In [1]: import numpy as np

In [2]: np.set_printoptions(suppress=True, linewidth=100)

In [3]: def rd(a):
   ...:     return np.round(a, 2) + 0
   ...: 

In [4]: W0 = np.loadtxt("block8.csv", delimiter=",")

In [5]: rd(W0)
Out[5]: 
array([[ 0.06, -0.19,  0.15],
       [-0.19,  0.58, -0.45],
       [ 0.15, -0.45,  0.35]])

In [6]: rd(np.linalg.norm(W0, 2) / np.linalg.norm(W0))
Out[6]: np.float64(1.0)

In [7]: np.linalg.cond(W0) > 100
Out[7]: np.True_

In [8]: x0 = np.array([0, 2, 1])

In [9]: rd((x0 - W0 @ x0) @ (W0 @ x0))
Out[9]: np.float64(0.0)

In [10]: np.trace(W0)
Out[10]: np.float64(1.0)

In [11]: rd(np.eye(3) - W0)
Out[11]: 
array([[ 0.94,  0.19, -0.15],
       [ 0.19,  0.42,  0.45],
       [-0.15,  0.45,  0.65]])

In [12]: Uu, sigma, Vh = np.linalg.svd(W0)

In [13]: V = Vh[:(sigma > 1e-8).sum()]

In [14]: rng = np.random.default_rng(613329)

In [15]: x0 = W0[0] + -2 * W0[1] + rng.integers(2) * np.eye(3)[2]

In [16]: rd(x0)
Out[16]: array([ 0.45, -1.36,  2.06])

In [17]: np.allclose(V.T @ V @ x0, x0)
Out[17]: False

In [18]: rd(np.linalg.norm(x0 - V.T @ V @ x0))
Out[18]: np.float64(0.8)

In [19]: np.linalg.matrix_rank(np.vstack([W0, x0]))
Out[19]: np.int64(2)

In [20]: rd(V.T @ V)
Out[20]: 
array([[ 0.06, -0.19,  0.15],
       [-0.19,  0.58, -0.45],
       [ 0.15, -0.45,  0.35]])

In [21]: rd(np.diag(V.T @ V))
Out[21]: array([0.06, 0.58, 0.35])

In [22]: hat = np.triu(np.array([[1, 1, 1], [0, 2, 3], [-3, 3, 0]]), 1) + np.eye(3)

In [23]: M2 = hat @ W0 @ np.linalg.inv(hat)

In [24]: rd(np.linalg.det(M2))
Out[24]: np.float64(0.0)

In [25]: rd(W0.mean(axis=0))
Out[25]: array([ 0.01, -0.02,  0.02])

In [26]: W0[:, 3]
Traceback (most recent call last):
  Cell In[26], line 1
    W0[:, 3]
IndexError: index 3 is out of bounds for axis 1 with size 3


In [27]: np.linalg.rank(W0)
Traceback (most recent call last):
  Cell In[27], line 1
    np.linalg.rank(W0)
AttributeError: module 'numpy.linalg' has no attribute 'rank'


In [28]: rd(np.diff(W0, axis=0))
Out[28]: 
array([[-0.26,  0.78, -0.6 ],
       [ 0.35, -1.04,  0.81]])

In [29]: mat = np.load("arr.npy")

In [30]: mat
Out[30]: 
array([[1, 0, 0],
       [0, 0, 1],
       [0, 1, 0]])

In [31]: # row-stochastic, so 1 is an eigenvalue

In [32]: W1 = np.array([[2, 0, 0, -2, 1, 1], [0, 1, -2, -1, -1, -2], [-2, 2, 2, 0, 1, -1]])

In [33]: coef = np.array([3, 3, 0, 2, 1, 1])

In [34]: hid = np.maximum(mat @ W1 + coef, 0)

In [35]: hid
Out[35]: 
array([[5, 3, 0, 0, 2, 2],
       [1, 5, 2, 2, 2, 0],
       [3, 4, 0, 1, 0, 0]])

In [36]: np.linalg.matrix_rank(hid)
Out[36]: np.int64(3)

In [37]: C = np.array([[-3, 2, -1],
    ...:     [1, 0, -1],
    ...:     [1, 1, -1],
    ...:     [0, -3, 0],
    ...:     [0, 2, 3],
    ...:     [-2, 1, 2]])

In [38]: W1 @ C
Out[38]: 
array([[-8, 13,  3],
       [ 3, -3, -6],
       [12, -1, -1]])

In [39]: (hid @ C).round(6).argmax(axis=1)
Out[39]: array([1, 0, 1])

In [40]: np.linalg.matrix_power(mat, 4)
Out[40]: 
array([[1, 0, 0],
       [0, 1, 0],
       [0, 0, 1]])

In [41]: (mat - mat.T) / 2
Out[41]: 
array([[0., 0., 0.],
       [0., 0., 0.],
       [0., 0., 0.]])

In [42]: np.allclose(mat @ mat.T, mat.T @ mat)
Out[42]: True

In [43]: rd(np.abs(np.linalg.eigvals(mat)).max())
Out[43]: np.float64(1.0)

In [44]: M2 = mat / np.sqrt((mat ** 2).mean(axis=1, keepdims=True))

In [45]: np.linalg.matrix_rank(M2) == np.linalg.matrix_rank(mat)
Out[45]: np.True_

In [46]: M2 = mat + rng.integers(-2, 3, (3, 1)) @ rng.integers(-2, 3, (1, 3))

In [47]: M2
Out[47]: 
array([[1, 0, 0],
       [2, 2, 1],
       [4, 5, 0]])

In [48]: np.linalg.matrix_rank(M2 - mat, tol=1e-8)
Out[48]: np.int64(1)

In [49]: E = np.load("x.npy")

In [50]: rd(E)
Out[50]: 
array([[ 1.  ,  0.  ,  0.  ,  0.  ],
       [ 0.  ,  0.71,  0.  , -0.71],
       [ 0.  ,  0.  ,  1.  ,  0.  ],
       [ 0.  ,  0.71,  0.  ,  0.71]])

In [51]: # 3 blocks once reordered

In [52]: x0 = np.array([1, 3, -3, 1])

In [53]: [p for p in range(1, 25) if np.allclose(np.linalg.matrix_power(E, p), np.eye(4))]
Out[53]: [8, 16, 24]

In [54]: rd(E.T @ (E @ x0))
Out[54]: array([ 1.,  3., -3.,  1.])

In [55]: rd(np.linalg.norm(E, 2))
Out[55]: np.float64(1.0)

In [56]: rd(np.linalg.norm(E[3] - E[1]))
Out[56]: np.float64(1.41)

In [57]: rd(np.linalg.norm(E, axis=1))
Out[57]: array([1., 1., 1., 1.])

In [58]: rd(np.linalg.norm(E, 1)), rd(np.linalg.norm(E, np.inf))
Out[58]: (np.float64(1.41), np.float64(1.41))

In [59]: E[3] @ E[1]
Out[59]: np.float64(0.0)

In [60]: r0 = np.array([0, -8, 2, 7])

In [61]: M2 = E + np.outer(r0, np.eye(4)[2])

In [62]: rd(np.linalg.det(M2) / np.linalg.det(E)), rd(1 + np.linalg.solve(E, r0)[2])
Out[62]: (np.float64(3.0), np.float64(3.0))

In [63]: rd(M2)
Out[63]: 
array([[ 1.  ,  0.  ,  0.  ,  0.  ],
       [ 0.  ,  0.71, -8.  , -0.71],
       [ 0.  ,  0.  ,  3.  ,  0.  ],
       [ 0.  ,  0.71,  7.  ,  0.71]])

In [64]: rd(E @ E.T)
Out[64]: 
array([[1., 0., 0., 0.],
       [0., 1., 0., 0.],
       [0., 0., 1., 0.],
       [0., 0., 0., 1.]])

In [65]: rd(E.T @ E)
Out[65]: 
array([[1., 0., 0., 0.],
       [0., 1., 0., 0.],
       [0., 0., 1., 0.],
       [0., 0., 0., 1.]])

In [66]: E[:, 2] @ E[:, 1]
Out[66]: np.float64(0.0)

In [67]: F = np.loadtxt("test10.csv", delimiter=",")

In [68]: rd(F)
Out[68]: 
array([[0.05, 0.46, 0.11],
       [0.46, 4.71, 0.82],
       [0.11, 0.82, 2.24]])

In [69]: # symmetric

In [70]: rd(np.linalg.matrix_power(F, 3))
Out[70]: 
array([[  1.14,  11.39,   3.32],
       [ 11.39, 114.29,  31.9 ],
       [  3.32,  31.9 ,  17.57]])

In [71]: F.inv()
Traceback (most recent call last):
  Cell In[71], line 1
    F.inv()
AttributeError: 'numpy.ndarray' object has no attribute 'inv'


In [72]: np.linalg.determinant(F)
Traceback (most recent call last):
  Cell In[72], line 1
    np.linalg.determinant(F)
AttributeError: module 'numpy.linalg' has no attribute 'determinant'


In [73]: np.unique(F.round(6), axis=0).shape
Out[73]: (3, 3)

In [74]: Uu, sigma, Vh = np.linalg.svd(F)

In [75]: rd(sigma)
Out[75]: array([5., 2., 0.])

In [76]: np.argmax(sigma[:-1] / (sigma[1:] + 1e-6)) + 1
Out[76]: np.int64(2)

In [77]: M2 = Uu[:, :2] @ np.diag(sigma[:2]) @ Vh[:2]

In [78]: rd(np.linalg.norm(F - M2, 2)), rd(sigma[2])
Out[78]: (np.float64(0.0), np.float64(0.0))
